>>> import numpy as np
>>> from numpy import linalg as LA
>>> np.set_printoptions(precision=2, suppress=True, linewidth=100)
>>> basis = 10 * np.array([[1.6, -0.8, 1.4], [-1.1, 0.2, 1.4], [0.0, -1.3, -2.1]])
>>> rng = np.random.default_rng(1345)
>>> idx = rng.integers(0, 3, 26)
>>> K = basis[idx] + rng.normal(size=(26, 3))
>>> K
array([[ -9.5 ,   2.63,  14.04],
       [ -0.64, -11.22, -21.79],
       [-10.75,   1.89,  13.72],
       [ -1.79, -12.59, -20.61],
       [-11.37,   2.47,  13.57],
       [-11.68,   1.52,  15.6 ],
       [-10.59,   2.47,  14.73],
       [-11.76,   1.6 ,  15.82],
       [ -0.01, -12.27, -22.34],
       [  1.61, -13.84, -21.99],
       [ -1.31, -12.5 , -20.1 ],
       [  0.94, -13.9 , -21.74],
       [-10.43,   1.28,  12.8 ],
       [ -9.62,   2.35,  13.5 ],
       [-11.63,   0.56,  13.91],
       [ 16.06,  -7.45,  12.57],
       [ 15.25,  -7.  ,  15.73],
       [-11.83,   0.87,  14.46],
       [-10.91,   2.32,  13.45],
       [ -0.37, -10.49, -21.67],
       [ -9.1 ,   3.01,  15.74],
       [-10.43,   2.19,  12.38],
       [ -0.29, -12.94, -21.7 ],
       [-10.62,   1.26,  14.3 ],
       [ 16.21,  -6.12,  14.38],
       [  1.77, -13.27, -20.69]])
>>> Xs = K - K.mean(axis=0)
>>> left, s, VT = LA.svd(Xs, full_matrices=False)
>>> VT[0] * np.sign(VT[0, np.abs(VT[0]).argmax()])
array([-0.22,  0.35,  0.91])
>>> round(float((s ** 2).sum() ** 2 / (s ** 4).sum()), 2)
1.4
>>> np.round(s ** 2 / (s ** 2).sum(), 2) + 0
array([0.83, 0.17, 0.  ])
>>> np.abs(left[:, 0]).argmax()
np.int64(9)
>>> (np.sign(left[:, 0]) == np.sign(left[0, 0])).astype(int)
array([1, 0, 1, 0, 1, 1, 1, 1, 0, 0, 0, 0, 1, 1, 1, 1, 1, 1, 1, 0, 1, 1, 0, 1, 1, 0])
>>> np.abs(VT[-1])
array([0.3 , 0.91, 0.28])
>>> s
array([93.89, 42.4 ,  4.4 ])
>>> np.abs(VT[0]).argmax()
np.int64(2)
>>> M = np.load("data.npy")
>>> M
array([[0, 0, 2],
       [2, 0, 0],
       [0, 1, 0]])
>>> def softmax(z):
...     e = np.exp(z - z.max(axis=-1, keepdims=True))
...     return e / e.sum(axis=-1, keepdims=True)
... 
>>> softmax(M).sum(axis=1)
array([1., 1., 1.])
>>> softmax(M[1])
array([0.79, 0.11, 0.11])
>>> softmax(M[1] + 5)
array([0.79, 0.11, 0.11])
>>> S = M @ M.T / np.sqrt(3)
>>> softmax(S)[1] @ M
array([1.67, 0.08, 0.17])
>>> softmax(S + np.triu(np.full(S.shape, -np.inf), 1))
array([[1.  , 0.  , 0.  ],
       [0.09, 0.91, 0.  ],
       [0.26, 0.26, 0.47]])
